% ipython --no-banner

In [1]: import numpy as np

In [2]: import numpy.linalg as la

In [3]: np.set_printoptions(precision=2, suppress=True, linewidth=100, floatmode="fixed")

In [4]: def tidy(a):
   ...:     return np.round(a, 2) + 0
   ...: 

In [5]: W0 = np.array([[4, 2], [2, 1]])

In [6]: W0
Out[6]: 
array([[4, 2],
       [2, 1]])

In [7]: W0 @ W0
Out[7]: 
array([[20, 10],
       [10,  5]])

In [8]: (W0 + W0.T) / 2
Out[8]: 
array([[4.00, 2.00],
       [2.00, 1.00]])

In [9]: np.allclose(W0 @ W0.T, W0.T @ W0)
Out[9]: True

In [10]: la.matrix_power(W0, 3)
Out[10]: 
array([[100,  50],
       [ 50,  25]])

In [11]: print(tidy(np.abs(la.eigvals(W0)).max()))
5.0

In [12]: np.allclose(W0, W0.T)
Out[12]: True

In [13]: print(np.trace(W0))
5

In [14]: print((W0 - W0.T) / 2)
[[0.00 0.00]
 [0.00 0.00]]

In [15]: vals, V = la.eigh(W0)

In [16]: vals
Out[16]: array([0.00, 5.00])

In [17]: print(np.unique(vals.round(6) + 0, return_counts=True)[1])
[1 1]

In [18]: tidy(la.eigvalsh(W0 + -1 * np.eye(2)))
Out[18]: array([-1.00,  4.00])

In [19]: tidy(la.svd(W0, compute_uv=False))
Out[19]: array([5.00, 0.00])

In [20]: print(np.abs(V[:, -1]).round(6).argmax())
0

In [21]: tidy(V.T @ V)
Out[21]: 
array([[1.00, 0.00],
       [0.00, 1.00]])

In [22]: other = W0 / np.sqrt((W0 ** 2).mean(axis=1, keepdims=True))

In [23]: tidy(la.norm(other, axis=1))
Out[23]: array([1.41, 1.41])

In [24]: W0 - W0.mean(axis=1, keepdims=True)
Out[24]: 
array([[ 1.00, -1.00],
       [ 0.50, -0.50]])

In [25]: la.matrix_rank(other) == la.matrix_rank(W0)
Out[25]: np.True_

In [26]: print(tidy(other[0]))
[1.26 0.63]

In [27]: la.matrix_rank(W0 - W0.mean(axis=1, keepdims=True))
Out[27]: np.int64(1)

In [28]: tidy(la.det(W0.T))
Out[28]: np.float64(0.0)

In [29]: np.einsum("ii->", W0)
Out[29]: np.int64(5)

In [30]: data = np.load("layer11.npy")

In [31]: tidy(data)
Out[31]: 
array([[-0.85, -0.37, -0.37],
       [-0.37,  0.93, -0.07],
       [-0.37, -0.07,  0.93]])

In [32]: vals, V = la.eigh(data)

In [33]: x0 = np.array([1, 3, 1])

In [34]: tidy(np.abs(data).sum(axis=1).max()), np.abs(vals).max()
Out[34]: (np.float64(1.59), np.float64(1.0))

In [35]: x0 @ data @ x0
Out[35]: np.float64(5.0)

In [36]: tidy(V * np.abs(vals) @ V.T)
Out[36]: 
array([[1.00, 0.00, 0.00],
       [0.00, 1.00, 0.00],
       [0.00, 0.00, 1.00]])
